>>> import numpy as np
>>> from numpy import linalg as LA
>>> np.set_printoptions(precision=3, suppress=True, linewidth=100, sign=" ")
>>> feats = np.load("dump.npy")
>>> feats
array([[ 0,  0,  0,  0,  0,  0,  0,  1],
       [ 0,  0,  0,  0,  0,  0,  1,  0],
       [ 0,  0,  1,  0,  0,  0,  0,  0],
       [ 1,  0,  0,  0,  0,  0,  0,  0],
       [ 0,  0,  0,  0,  1,  0,  0,  0],
       [ 0,  0,  0,  1,  0,  0,  0,  0],
       [ 0,  0,  0,  0,  0,  1,  0,  0],
       [ 0,  1,  0,  0,  0,  0,  0,  0]])
>>> feats @ feats
array([[ 0,  1,  0,  0,  0,  0,  0,  0],
       [ 0,  0,  0,  0,  0,  1,  0,  0],
       [ 0,  0,  1,  0,  0,  0,  0,  0],
       [ 0,  0,  0,  0,  0,  0,  0,  1],
       [ 0,  0,  0,  0,  1,  0,  0,  0],
       [ 1,  0,  0,  0,  0,  0,  0,  0],
       [ 0,  0,  0,  1,  0,  0,  0,  0],
       [ 0,  0,  0,  0,  0,  0,  1,  0]])
>>> (feats != 0).astype(int)
array([[ 0,  0,  0,  0,  0,  0,  0,  1],
       [ 0,  0,  0,  0,  0,  0,  1,  0],
       [ 0,  0,  1,  0,  0,  0,  0,  0],
       [ 1,  0,  0,  0,  0,  0,  0,  0],
       [ 0,  0,  0,  0,  1,  0,  0,  0],
       [ 0,  0,  0,  1,  0,  0,  0,  0],
       [ 0,  0,  0,  0,  0,  1,  0,  0],
       [ 0,  1,  0,  0,  0,  0,  0,  0]])
>>> (LA.matrix_power((feats != 0) + (feats.T != 0) + np.eye(8), 8) > 0).astype(int)
array([[ 1,  1,  0,  1,  0,  1,  1,  1],
       [ 1,  1,  0,  1,  0,  1,  1,  1],
       [ 0,  0,  1,  0,  0,  0,  0,  0],
       [ 1,  1,  0,  1,  0,  1,  1,  1],
       [ 0,  0,  0,  0,  1,  0,  0,  0],
       [ 1,  1,  0,  1,  0,  1,  1,  1],
       [ 1,  1,  0,  1,  0,  1,  1,  1],
       [ 1,  1,  0,  1,  0,  1,  1,  1]])
>>> np.flatnonzero(LA.matrix_power((feats != 0) + (feats.T != 0) + np.eye(8), 8)[1])
array([ 0,  1,  3,  5,  6,  7])
>>> q, Rm = LA.qr(feats)
>>> q
array([[ 0.,  0.,  0.,  0.,  0.,  0.,  0., -1.],
       [-0.,  0.,  0.,  0.,  0.,  0., -1.,  0.],
       [-0., -0.,  1.,  0.,  0.,  0.,  0.,  0.],
       [-1., -0., -0.,  0.,  0.,  0.,  0.,  0.],
       [-0., -0., -0., -0.,  1.,  0.,  0.,  0.],
       [-0., -0., -0., -1., -0.,  0.,  0.,  0.],
       [-0., -0., -0., -0., -0., -1.,  0.,  0.],
       [-0., -1., -0., -0., -0., -0.,  0.,  0.]])
>>> q @ Rm
array([[ 0.,  0.,  0.,  0.,  0.,  0.,  0.,  1.],
       [ 0.,  0.,  0.,  0.,  0.,  0.,  1.,  0.],
       [ 0.,  0.,  1.,  0.,  0.,  0.,  0.,  0.],
       [ 1.,  0.,  0.,  0.,  0.,  0.,  0.,  0.],
       [ 0.,  0.,  0.,  0.,  1.,  0.,  0.,  0.],
       [ 0.,  0.,  0.,  1.,  0.,  0.,  0.,  0.],
       [ 0.,  0.,  0.,  0.,  0.,  1.,  0.,  0.],
       [ 0.,  1.,  0.,  0.,  0.,  0.,  0.,  0.]])
>>> q.T @ q
array([[ 1.,  0.,  0.,  0.,  0.,  0.,  0.,  0.],
       [ 0.,  1.,  0.,  0.,  0.,  0.,  0.,  0.],
       [ 0.,  0.,  1.,  0.,  0.,  0.,  0.,  0.],
       [ 0.,  0.,  0.,  1.,  0.,  0.,  0.,  0.],
       [ 0.,  0.,  0.,  0.,  1.,  0.,  0.,  0.],
       [ 0.,  0.,  0.,  0.,  0.,  1.,  0.,  0.],
       [ 0.,  0.,  0.,  0.,  0.,  0.,  1.,  0.],
       [ 0.,  0.,  0.,  0.,  0.,  0.,  0.,  1.]])
>>> Rm
array([[-1.,  0.,  0.,  0.,  0.,  0.,  0.,  0.],
       [ 0., -1.,  0.,  0.,  0.,  0.,  0.,  0.],
       [ 0.,  0.,  1.,  0.,  0.,  0.,  0.,  0.],
       [ 0.,  0.,  0., -1.,  0.,  0.,  0.,  0.],
       [ 0.,  0.,  0.,  0.,  1.,  0.,  0.,  0.],
       [ 0.,  0.,  0.,  0.,  0., -1.,  0.,  0.],
       [ 0.,  0.,  0.,  0.,  0.,  0., -1.,  0.],
       [ 0.,  0.,  0.,  0.,  0.,  0.,  0., -1.]])
>>> Y = np.array([[3, -2], [3, 2], [-1, 0]])
>>> data = np.kron(np.eye(3, dtype=int), Y)
>>> data
array([[ 3, -2,  0,  0,  0,  0],
       [ 3,  2,  0,  0,  0,  0],
       [-1,  0,  0,  0,  0,  0],
       [ 0,  0,  3, -2,  0,  0],
       [ 0,  0,  3,  2,  0,  0],
       [ 0,  0, -1,  0,  0,  0],
       [ 0,  0,  0,  0,  3, -2],
       [ 0,  0,  0,  0,  3,  2],
       [ 0,  0,  0,  0, -1,  0]])
>>> Y = np.c_[data[:, :3] @ np.array([[7, -1, 7], [7, 9, 5], [-7, -5, -4]]), np.array([8, -5, -9, -6, 0, 5, -5, 5, -7])]
>>> Y
array([[  7, -21,  11,   8],
       [ 35,  15,  31,  -5],
       [ -7,   1,  -7,  -9],
       [-21, -15, -12,  -6],
       [-21, -15, -12,   0],
       [  7,   5,   4,   5],
       [  0,   0,   0,  -5],
       [  0,   0,   0,   5],
       [  0,   0,   0,  -7]])
>>> LA.matrix_rank(Y)
np.int64(4)
>>> np.round(LA.norm(Y - data @ LA.lstsq(data, Y)[0], axis=0), 3) + 0
array([  0.   ,   0.   ,   0.   ,  11.403])
>>> LA.matrix_rank(np.c_[data, Y])
np.int64(7)
>>> LA.norm(data, axis=0)
array([ 4.359,  2.828,  4.359,  2.828,  4.359,  2.828])
>>> data[:, 3] @ data[:, 0]
np.int64(0)
>>> np.round(LA.pinv(data), 3) + 0
array([[ 0.158,  0.158, -0.053,  0.   ,  0.   ,  0.   ,  0.   ,  0.   ,  0.   ],
       [-0.25 ,  0.25 ,  0.   ,  0.   ,  0.   ,  0.   ,  0.   ,  0.   ,  0.   ],
       [ 0.   ,  0.   ,  0.   ,  0.158,  0.158, -0.053,  0.   ,  0.   ,  0.   ],
       [ 0.   ,  0.   ,  0.   , -0.25 ,  0.25 ,  0.   ,  0.   ,  0.   ,  0.   ],
       [ 0.   ,  0.   ,  0.   ,  0.   ,  0.   ,  0.   ,  0.158,  0.158, -0.053],
       [ 0.   ,  0.   ,  0.   ,  0.   ,  0.   ,  0.   , -0.25 ,  0.25 ,  0.   ]])
